% ipython --no-banner

In [1]: import numpy as np

In [2]: from numpy import linalg as LA

In [3]: np.set_printoptions(precision=4, suppress=True, linewidth=140, legacy="1.25")

In [4]: def tidy(a):
   ...:     return np.round(a, 4) + 0
   ...: 

In [5]: arr = np.load("data.npy")

In [6]: arr
Out[6]: 
array([[ 2,  3,  4],
       [ 3,  1,  1],
       [ 0,  2,  4],
       [ 4,  5,  4],
       [ 2,  3,  3],
       [17,  8,  9]])

In [7]: rng = np.random.default_rng(600)

In [8]: idx = rng.permutation(3)

In [9]: other = arr[:, idx] * rng.choice([-1, 1], 3)

In [10]: other
Out[10]: 
array([[ 2, -4,  3],
       [ 3, -1,  1],
       [ 0, -4,  2],
       [ 4, -4,  5],
       [ 2, -3,  3],
       [17, -9,  8]])

In [11]: Uu, _, Vh = LA.svd(arr.T @ other)

In [12]: tidy(LA.lstsq(arr, other)[0])
Out[12]: 
array([[ 1.,  0.,  0.],
       [ 0.,  0.,  1.],
       [ 0., -1.,  0.]])

In [13]: tidy(Uu @ Vh)
Out[13]: 
array([[ 1.,  0.,  0.],
       [ 0.,  0.,  1.],
       [ 0., -1.,  0.]])

In [14]: X = np.loadtxt("block18.csv", delimiter=",")

In [15]: X
Out[15]: 
array([[ 7.,  5.,  6.,  8., 20.,  9.],
       [ 6.,  1.,  6.,  6.,  4.,  0.],
       [ 2.,  9.,  2.,  6., 36.,  1.],
       [ 2.,  0.,  8.,  3.,  0.,  5.],
       [ 5.,  0.,  1.,  6.,  0.,  6.],
       [ 1.,  5.,  0.,  3., 20.,  8.]])

In [16]: idx = rng.permutation(6)

In [17]: idx
Out[17]: array([1, 0, 4, 2, 5, 3])

In [18]: other = X[idx][:, idx]

In [19]: np.diag(other)
Out[19]: array([1., 7., 0., 2., 8., 3.])

In [20]: tidy(LA.det(other)), tidy(LA.det(X[idx]))
Out[20]: (0.0, 0.0)

In [21]: tidy(np.sort(np.abs(LA.eigvals(other))))
Out[21]: array([ 0.    ,  1.4293,  5.9347, 10.8982, 10.8982, 30.4221])

In [22]: print(np.trace(other))
21.0

In [23]: r = LA.matrix_rank(X)

In [24]: print(r)
5

In [25]: null = LA.svd(X)[2][r:].T

In [26]: [int(LA.matrix_rank(np.delete(X, i, axis=0))) for i in range(6)]
Out[26]: [5, 5, 5, 5, 5, 5]

In [27]: tidy(null[:, 0] / null[np.abs(null[:, 0]).round(6).argmax(), 0])
Out[27]: array([ 0.  ,  1.  ,  0.  ,  0.  , -0.25,  0.  ])

In [28]: null.shape
Out[28]: (6, 1)

In [29]: LA.matrix_rank(X.T @ X), LA.matrix_rank(X @ X.T)
Out[29]: (5, 5)
